In [1]: import numpy as np

In [2]: import numpy.linalg as la

In [3]: np.set_printoptions(precision=3, suppress=True, linewidth=100, legacy="1.25")

In [4]: F = np.array([[49, -22, -3, 9, 8],
   ...:     [-22, 68, -1, 4, 12],
   ...:     [-3, -1, 67, 5, -33],
   ...:     [9, 4, 5, 76, -6],
   ...:     [8, 12, -33, -6, 64]])

In [5]: # symmetric

In [6]: u = np.array([0, 3, -3, 1, 0])

In [7]: A2 = F + np.outer(u, np.eye(5)[4])

In [8]: la.matrix_rank(A2 - F)
Out[8]: 1

In [9]: rng = np.random.default_rng(842670)

In [10]: z = rng.permutation(5)

In [11]: z
Out[11]: array([0, 4, 2, 1, 3])

In [12]: A2 = F[z][:, z]

In [13]: np.diag(A2)
Out[13]: array([49, 64, 67, 68, 76])

In [14]: np.sort(np.abs(la.eigvals(A2)))
Out[14]: array([ 23.565,  38.39 ,  77.058,  82.32 , 102.666])

In [15]: np.allclose(A2, F)
Out[15]: False

In [16]: A2
Out[16]: 
array([[ 49,   8,  -3, -22,   9],
       [  8,  64, -33,  12,  -6],
       [ -3, -33,  67,  -1,   5],
       [-22,  12,  -1,  68,   4],
       [  9,  -6,   5,   4,  76]])

In [17]: F @ F
Out[17]: 
array([[ 3039, -2439,  -545,   974,   685],
       [-2439,  5269,  -445,   301,  1417],
       [ -545,  -445,  5613,   882, -4389],
       [  974,   301,   882,  5934,  -885],
       [  685,  1417, -4389,  -885,  5429]])

In [18]: np.allclose(F, F.T)
Out[18]: True

In [19]: w, vecs = la.eig(F)

In [20]: print(np.sort(la.eigvals(F.T)))
[ 23.565  38.39   77.058  82.32  102.666]

In [21]: np.round(F @ vecs[:, 0] - w[0] * vecs[:, 0], 3) + 0
Out[21]: array([0., 0., 0., 0., 0.])

In [22]: w
Out[22]: array([ 23.565,  38.39 ,  82.32 ,  77.058, 102.666])

In [23]: print(np.sort(la.eigvals(la.inv(F))))
[0.01  0.012 0.013 0.026 0.042]

In [24]: w, vecs = la.eigh(F)

In [25]: vec = np.array([1, 1, 0, 1, 1])

In [26]: print(vecs * np.maximum(w, 0) @ vecs.T)
[[ 49. -22.  -3.   9.   8.]
 [-22.  68.  -1.   4.  12.]
 [ -3.  -1.  67.   5. -33.]
 [  9.   4.   5.  76.  -6.]
 [  8.  12. -33.  -6.  64.]]

In [27]: (np.sign(vecs[:, -1].round(6)) == np.sign(vecs[0, -1].round(6))).astype(int)
Out[27]: array([1, 1, 0, 0, 1])

In [28]: la.eigvalsh(F[1:, 1:])
Out[28]: array([ 30.613,  64.255,  77.468, 102.664])

In [29]: W0 = np.load("test9.npy")

In [30]: W0
Out[30]: 
array([[ 0,  0,  0,  0, -3,  0,  0],
       [ 0,  0,  0,  0,  0,  3,  0],
       [ 0,  0,  0,  0,  0,  0,  1],
       [ 0, -1,  0,  0,  0,  0,  0],
       [-3,  0,  0,  0,  0,  0,  0],
       [ 0,  0,  0,  0,  0,  0,  0],
       [ 0,  0,  1,  0,  0,  0,  0]])

In [31]: th = np.radians(137)

In [32]: R = np.eye(7)

In [33]: R[6, 6] = R[0, 0] = np.cos(th)

In [34]: R[6, 0], R[0, 6] = -np.sin(th), np.sin(th)

In [35]: R
Out[35]: 
array([[-0.731,  0.   ,  0.   ,  0.   ,  0.   ,  0.   ,  0.682],
       [ 0.   ,  1.   ,  0.   ,  0.   ,  0.   ,  0.   ,  0.   ],
       [ 0.   ,  0.   ,  1.   ,  0.   ,  0.   ,  0.   ,  0.   ],
       [ 0.   ,  0.   ,  0.   ,  1.   ,  0.   ,  0.   ,  0.   ],
       [ 0.   ,  0.   ,  0.   ,  0.   ,  1.   ,  0.   ,  0.   ],
       [ 0.   ,  0.   ,  0.   ,  0.   ,  0.   ,  1.   ,  0.   ],
       [-0.682,  0.   ,  0.   ,  0.   ,  0.   ,  0.   , -0.731]])

In [36]: A2 = W0 @ R.T

In [37]: print(np.allclose(W0 @ W0.T, A2 @ A2.T))
True

In [38]: np.round(la.det(R), 3), np.round(np.trace(R), 3)
Out[38]: (1.0, 3.537)
